% python3 -q
>>> import numpy as np
>>> np.set_printoptions(precision=3, suppress=True, linewidth=140)
>>> rd = lambda a: np.round(a, 3) + 0
>>> data = np.loadtxt("data.csv", delimiter=",")
>>> data
array([[  0.,  -5.,  -3.,  -5.,  -4.,   0.,   4.,   5.],
       [  2.,  -2.,   3.,   2.,   2.,   3.,   2.,  -1.],
       [ -1.,   3.,  -2.,   3.,   3.,   4.,   4.,  -1.],
       [  3.,  -4.,   2.,   1.,   3.,  -3.,   1.,   5.],
       [  0.,   5.,  -3.,   3.,   3.,  -4.,  -4.,  -2.],
       [  3.,  -1.,   4.,  -2.,   5.,  -4.,  -2.,  -2.],
       [  3.,  -5.,  -4.,   3.,  -1.,   0.,  -4.,  -3.],
       [ -4.,  -2.,   3.,  -4.,  -5.,  -5.,  -5.,   2.],
       [  2.,   0.,  -1.,  -1.,  -1.,  -3.,  -2.,   2.],
       [ -5.,  -4.,   5.,   1.,   5.,  -1.,  -4.,   3.],
       [ -5.,   4.,  -5.,  -5.,  -4.,   5.,  -2.,  -2.],
       [ -2.,   3.,  -2.,  -3.,   4.,   4.,  -4.,  -1.],
       [  6., -11.,   6.,   1.,   2.,   9.,  10.,   2.]])
>>> x = np.array([-1, 0, 1, 0, -3, 3, -1, -1])
>>> y = data @ x
>>> coef, lr = np.zeros(8), 1 / np.linalg.norm(data, 2) ** 2
>>> for i in range(40):
...     coef -= lr * data.T @ (data @ coef - y)
...     if i % 10 == 0: print(i, round(np.linalg.norm(data @ coef - y), 3))
... 
0 34.344
10 8.509
20 4.362
30 3.104
>>> rd(np.linalg.cond(data))
np.float64(8.16)
>>> t3 = np.stack([data, 2 * data, data[::-1]])
>>> t3.sum(axis=0)
array([[  6., -26.,  -3., -14., -10.,   9.,  22.,  17.],
       [  4.,  -3.,   7.,   3.,  10.,  13.,   2.,  -4.],
       [ -8.,  13., -11.,   4.,   5.,  17.,  10.,  -5.],
       [  4., -16.,  11.,   4.,  14., -10.,  -1.,  18.],
       [  2.,  15., -10.,   8.,   8., -15., -14.,  -4.],
       [  5.,  -5.,  15., -10.,  10., -17., -11.,  -4.],
       [ 12., -20., -16.,  12.,  -4.,   0., -16., -12.],
       [ -9.,  -7.,  13., -14., -10., -19., -17.,   4.],
       [  6.,   5.,  -6.,   0.,   0., -13., -10.,   4.],
       [-12., -16.,  17.,   4.,  18.,  -6., -11.,  14.],
       [-16.,  15., -17., -12.,  -9.,  19.,  -2.,  -7.],
       [ -4.,   7.,  -3.,  -7.,  14.,  15., -10.,  -4.],
       [ 18., -38.,  15.,  -2.,   2.,  27.,  34.,  11.]])
>>> np.linalg.matrix_rank(t3)
array([8, 8, 8])
>>> rd(np.linalg.norm(t3, axis=(1, 2)))
array([37.55, 75.1 , 37.55])
>>> t3.shape
(3, 13, 8)
>>> (t3 @ data.T).shape
(3, 13, 13)
>>> P = data @ np.linalg.solve(data.T @ data, data.T)
>>> rd(np.trace(P))
np.float64(8.0)
>>> np.linalg.matrix_rank(np.eye(13) - P)
np.int64(5)
>>> rd(np.linalg.eigvalsh(P))
array([0., 0., 0., 0., 0., 1., 1., 1., 1., 1., 1., 1., 1.])
>>> E = np.load("m.npy")
>>> E
array([[0., 1., 1., 1., 1., 1., 1.],
       [1., 0., 1., 1., 1., 1., 1.],
       [1., 1., 0., 1., 1., 1., 1.],
       [1., 1., 1., 0., 1., 1., 1.],
       [1., 1., 1., 1., 0., 1., 1.],
       [1., 1., 1., 1., 1., 0., 1.],
       [1., 1., 1., 1., 1., 1., 0.]])
>>> (E @ E)[0]
array([6., 5., 5., 5., 5., 5., 5.])
>>> rd(E.mean(axis=0))
array([0.857, 0.857, 0.857, 0.857, 0.857, 0.857, 0.857])
>>> np.linalg.matrix_rank(E)
np.int64(7)
>>> E.sum(axis=0)
array([6., 6., 6., 6., 6., 6., 6.])
>>> rd(np.linalg.svd(E, compute_uv=False))
array([6., 1., 1., 1., 1., 1., 1.])
>>> np.count_nonzero(E)
np.int64(42)
>>> vals, evecs = np.linalg.eigh(E)
>>> rd(np.abs(evecs[:, -1]))
array([0.378, 0.378, 0.378, 0.378, 0.378, 0.378, 0.378])
>>> np.unique(vals.round(6) + 0, return_counts=True)[1]
array([6, 1])
>>> rd(evecs @ np.diag(vals) @ evecs.T)
array([[0., 1., 1., 1., 1., 1., 1.],
       [1., 0., 1., 1., 1., 1., 1.],
       [1., 1., 0., 1., 1., 1., 1.],
       [1., 1., 1., 0., 1., 1., 1.],
       [1., 1., 1., 1., 0., 1., 1.],
       [1., 1., 1., 1., 1., 0., 1.],
       [1., 1., 1., 1., 1., 1., 0.]])
>>> rd(vals.sum()), np.trace(E)
(np.float64(0.0), np.float64(0.0))
>>> rd(vals)
array([-1., -1., -1., -1., -1., -1.,  6.])
>>> rd(evecs.T @ evecs)
array([[1., 0., 0., 0., 0., 0., 0.],
       [0., 1., 0., 0., 0., 0., 0.],
       [0., 0., 1., 0., 0., 0., 0.],
       [0., 0., 0., 1., 0., 0., 0.],
       [0., 0., 0., 0., 1., 0., 0.],
       [0., 0., 0., 0., 0., 1., 0.],
       [0., 0., 0., 0., 0., 0., 1.]])
>>> rd(evecs.T @ E @ evecs)
array([[-1.,  0.,  0.,  0.,  0.,  0.,  0.],
       [ 0., -1.,  0.,  0.,  0.,  0.,  0.],
       [ 0.,  0., -1.,  0.,  0.,  0.,  0.],
       [ 0.,  0.,  0., -1.,  0.,  0.,  0.],
       [ 0.,  0.,  0.,  0., -1.,  0.,  0.],
       [ 0.,  0.,  0.,  0.,  0., -1.,  0.],
       [ 0.,  0.,  0.,  0.,  0.,  0.,  6.]])
>>> rd(np.linalg.eigvalsh(E + -1 * np.eye(7)))
array([-2., -2., -2., -2., -2., -2.,  5.])
>>> W0 = np.load("x.npy")
>>> W0
array([[ 0.1, -0.6,  0.4, -0.1, -0.3,  0.5, -0.3,  0. ,  0.7,  0.2,  1.2],
       [ 0.5,  0.3, -0.8, -1.5, -0.4,  0.7, -0.1, -3.6,  0.5, -1.4,  0.9],
       [-1.1,  0.4,  1.1,  0.8, -0.5, -1.6,  1.5, -2.7, -0.5, -0.3, -1.9],
       [-0.7,  0.6,  0.2, -1.4, -1.4,  0.8, -1.9,  1.8,  0.9, -1.2,  1.6],
       [-1.4,  1.2, -0.4,  0.5,  0.2, -0.7,  1.5,  3.9,  1. ,  0.2, -0.1],
       [ 2.7, -1.1, -0.2,  1.8,  1.6,  1.5,  0.9, -0.3, -0.2,  0.1,  0.3],
       [ 0.7, -0.5, -0.2, -0.2, -1.8,  2.1,  0.6,  2.4, -0.5, -2. , -0.9]])
>>> def softmax(z):
...     e = np.exp(z - z.max(axis=-1, keepdims=True))
...     return e / e.sum(axis=-1, keepdims=True)
... 
>>> rd(softmax(W0[6]))
array([0.076, 0.023, 0.031, 0.031, 0.006, 0.307, 0.069, 0.415, 0.023, 0.005, 0.015])
>>> rd(softmax(W0).sum(axis=1))
array([1., 1., 1., 1., 1., 1., 1.])
>>> rd(softmax(10 * W0[6]))
array([0.   , 0.   , 0.   , 0.   , 0.   , 0.047, 0.   , 0.953, 0.   , 0.   , 0.   ])
>>> S = W0 @ W0.T / np.sqrt(11)
>>> rd(softmax(S + np.triu(np.full(S.shape, -np.inf), 1)))
array([[1.   , 0.   , 0.   , 0.   , 0.   , 0.   , 0.   ],
       [0.004, 0.996, 0.   , 0.   , 0.   , 0.   , 0.   ],
       [0.001, 0.011, 0.988, 0.   , 0.   , 0.   , 0.   ],
       [0.016, 0.006, 0.   , 0.978, 0.   , 0.   , 0.   ],
       [0.001, 0.   , 0.   , 0.004, 0.995, 0.   , 0.   ],
       [0.006, 0.005, 0.002, 0.   , 0.001, 0.986, 0.   ],
       [0.002, 0.001, 0.   , 0.023, 0.016, 0.004, 0.953]])
>>> rd(softmax(S)[6] @ W0)
array([ 0.641, -0.45 , -0.192, -0.209, -1.739,  2.017,  0.555,  2.386, -0.439, -1.931, -0.818])
>>> softmax(S).round(6).argmax(axis=1)
array([3, 1, 2, 3, 4, 5, 6])
